$ ipython --no-banner

In [1]: import numpy as np

In [2]: np.set_printoptions(precision=3, suppress=True, linewidth=100)

In [3]: F = np.load("x.npy")

In [4]: F
Out[4]: 
array([[ 0.375,  1.229, -0.899,  0.368, -1.304, -1.569, -1.385, -0.307],
       [-0.5  ,  0.8  ,  0.4  , -0.8  , -0.2  ,  0.7  , -0.3  ,  2.3  ],
       [ 1.1  , -0.3  , -0.8  , -0.7  ,  0.8  , -0.9  , -0.3  ,  0.5  ],
       [-0.3  , -0.3  ,  0.4  ,  0.6  ,  0.6  , -2.7  ,  1.7  ,  0.1  ],
       [-0.2  , -0.2  , -0.8  ,  0.5  , -1.1  ,  1.7  , -0.9  ,  0.2  ],
       [ 0.5  ,  1.   , -0.5  ,  0.4  , -1.1  , -1.6  , -1.3  , -0.5  ],
       [-2.2  ,  0.2  , -0.1  , -1.2  , -0.4  , -0.2  ,  2.5  ,  0.6  ],
       [ 0.1  , -1.   ,  0.7  ,  0.7  ,  1.9  ,  0.3  ,  0.2  ,  0.7  ],
       [-0.2  , -2.   ,  1.   ,  0.9  , -0.5  ,  1.6  , -0.5  ,  0.1  ],
       [-0.7  , -1.7  , -0.4  ,  0.2  , -1.3  ,  0.8  , -0.1  , -1.2  ],
       [ 0.1  ,  0.5  ,  0.2  ,  1.7  , -1.1  ,  1.3  ,  1.7  ,  0.4  ],
       [ 1.   ,  1.   , -0.2  ,  0.6  ,  1.   ,  0.6  , -1.   ,  0.3  ],
       [ 0.7  , -0.5  , -0.2  ,  0.5  ,  0.8  , -0.2  , -0.5  ,  1.6  ]])

In [5]: x0 = np.array([1, 3, -6, 8, -9, 7, -8, -1])

In [6]: np.sign((F @ x0).round(6))
Out[6]: array([ 1., -1., -1., -1.,  1.,  1., -1., -1.,  1.,  1.,  1.,  1., -1.])

In [7]: np.linalg.norm(F @ x0) <= np.linalg.norm(F, 2) * np.linalg.norm(x0) + 1e-9
Out[7]: np.True_

In [8]: F @ x0
Out[8]: 
array([ 24.54,  -0.1 , -12.2 , -36.8 ,  36.8 ,  19.3 , -29.  , -18.8 ,  14.6 ,  17.5 ,  19.  ,
        12.9 ,  -1.8 ])

In [9]: data = np.array([[0.0, 0.0, -1.0, -1.0],
   ...:     [0.0, 0.0, 0.0, 0.0],
   ...:     [-1.0, 0.0, 0.0, -1.0],
   ...:     [-1.0, 0.0, -1.0, 0.0]])

In [10]: data
Out[10]: 
array([[ 0.,  0., -1., -1.],
       [ 0.,  0.,  0.,  0.],
       [-1.,  0.,  0., -1.],
       [-1.,  0., -1.,  0.]])

In [11]: np.flatnonzero(np.linalg.matrix_power((data != 0) + (data.T != 0) + np.eye(4), 4)[1])
Out[11]: array([1])

In [12]: data @ data
Out[12]: 
array([[2., 0., 1., 1.],
       [0., 0., 0., 0.],
       [1., 0., 2., 1.],
       [1., 0., 1., 2.]])
